$ python3 -q
>>> import numpy as np
>>> from numpy import linalg as LA
>>> np.set_printoptions(precision=2, suppress=True, linewidth=200, floatmode="fixed")
>>> rd = lambda a: np.round(a, 2) + 0
>>> E = np.load("data.npy")
>>> print(E)
[[-2.00  1.00  0.00  0.00  0.00  0.00  0.00  0.00]
 [ 0.00 -2.00  1.00  0.00  0.00  0.00  0.00  0.00]
 [ 0.00  0.00 -2.00  1.00  0.00  0.00  0.00  0.00]
 [ 0.00  0.00  0.00 -2.00  1.00  0.00  0.00  0.00]
 [ 0.00  0.00  0.00  0.00 -2.00  1.00  0.00  0.00]
 [ 0.00  0.00  0.00  0.00  0.00 -2.00  1.00  0.00]
 [ 0.00  0.00  0.00  0.00  0.00  0.00 -2.00  1.00]
 [ 0.00  0.00  0.00  0.00  0.00  0.00  0.00 -2.00]]
>>> # triangular
>>> rng = np.random.default_rng(8478)
>>> z = rng.permutation(8)
>>> print(z)
[1 0 2 5 7 6 4 3]
>>> A2 = E[z][:, z]
>>> print(rd(LA.det(A2)), rd(LA.det(E[z])))
256.0 -256.0
>>> print(np.diag(A2))
[-2.00 -2.00 -2.00 -2.00 -2.00 -2.00 -2.00 -2.00]
>>> print(A2)
[[-2.00  0.00  1.00  0.00  0.00  0.00  0.00  0.00]
 [ 1.00 -2.00  0.00  0.00  0.00  0.00  0.00  0.00]
 [ 0.00  0.00 -2.00  0.00  0.00  0.00  0.00  1.00]
 [ 0.00  0.00  0.00 -2.00  0.00  1.00  0.00  0.00]
 [ 0.00  0.00  0.00  0.00 -2.00  0.00  0.00  0.00]
 [ 0.00  0.00  0.00  0.00  1.00 -2.00  0.00  0.00]
 [ 0.00  0.00  0.00  1.00  0.00  0.00 -2.00  0.00]
 [ 0.00  0.00  0.00  0.00  0.00  0.00  1.00 -2.00]]
>>> print(E @ E)
[[ 4.00 -4.00  1.00  0.00  0.00  0.00  0.00  0.00]
 [ 0.00  4.00 -4.00  1.00  0.00  0.00  0.00  0.00]
 [ 0.00  0.00  4.00 -4.00  1.00  0.00  0.00  0.00]
 [ 0.00  0.00  0.00  4.00 -4.00  1.00  0.00  0.00]
 [ 0.00  0.00  0.00  0.00  4.00 -4.00  1.00  0.00]
 [ 0.00  0.00  0.00  0.00  0.00  4.00 -4.00  1.00]
 [ 0.00  0.00  0.00  0.00  0.00  0.00  4.00 -4.00]
 [ 0.00  0.00  0.00  0.00  0.00  0.00  0.00  4.00]]
>>> print(np.prod(np.diag(E)), rd(LA.det(E)))
256.0 256.0
>>> print(LA.matrix_rank(E - E[0, 0] * np.eye(8)))
7
>>> print([int(LA.matrix_rank(LA.matrix_power(E, p))) for p in range(1, 9)])
[8, 8, 8, 8, 8, 8, 8, 8]
